$ python3 -q
>>> import numpy as np
>>> np.set_printoptions(precision=2, suppress=True, linewidth=160)
>>> F = np.load("a.npy")
>>> F
array([[-1,  0,  0],
       [ 0, -2,  0],
       [ 0,  0,  0]])
>>> vec = np.array([0, 0, 2])
>>> F @ np.eye(3)[2]
array([0., 0., 0.])
>>> F @ vec
array([0, 0, 0])
>>> P = np.triu(np.array([[0, -1, 3], [-1, 2, 3], [-3, -3, 2]]), 1) + np.eye(3)
>>> out = P @ F @ np.linalg.inv(P)
>>> np.linalg.matrix_rank(out)
np.int64(2)
>>> np.trace(out), np.trace(F)
(np.float64(-3.0), np.int64(-3))
>>> J = np.array([[4, 0, 0], [0, 0, 0], [0, 0, 0]])
>>> J
array([[4, 0, 0],
       [0, 0, 0],
       [0, 0, 0]])
>>> U, sig, Vt = np.linalg.svd(J)
>>> V = Vt[:(sig > 1e-8).sum()]
>>> rng = np.random.default_rng(261)
>>> vec = J[1] + -1 * J[0] + rng.integers(2) * np.eye(3)[2]
>>> vec
array([-4.,  0.,  0.])
>>> np.diag(V.T @ V)
array([1., 0., 0.])
>>> np.allclose(V.T @ V @ vec, vec)
True
>>> np.linalg.lstsq(J[:-1].T, J[-1])[2]
np.int32(1)
>>> np.allclose(J[:-1].T @ np.linalg.lstsq(J[:-1].T, J[-1])[0], J[-1])
True
>>> np.round(np.linalg.det(J[::-1]), 2)
np.float64(0.0)
>>> np.einsum("ii->", J)
np.int64(4)
>>> np.round(np.linalg.eigvals(J).sum().real, 2)
np.float64(4.0)
>>> np.poly(J)
array([ 1., -4.,  0.,  0.])
>>> np.linalg.eigvals(J)
array([4., 0., 0.])
>>> np.kron(np.eye(2, dtype=int), J)
array([[4, 0, 0, 0, 0, 0],
       [0, 0, 0, 0, 0, 0],
       [0, 0, 0, 0, 0, 0],
       [0, 0, 0, 4, 0, 0],
       [0, 0, 0, 0, 0, 0],
       [0, 0, 0, 0, 0, 0]])
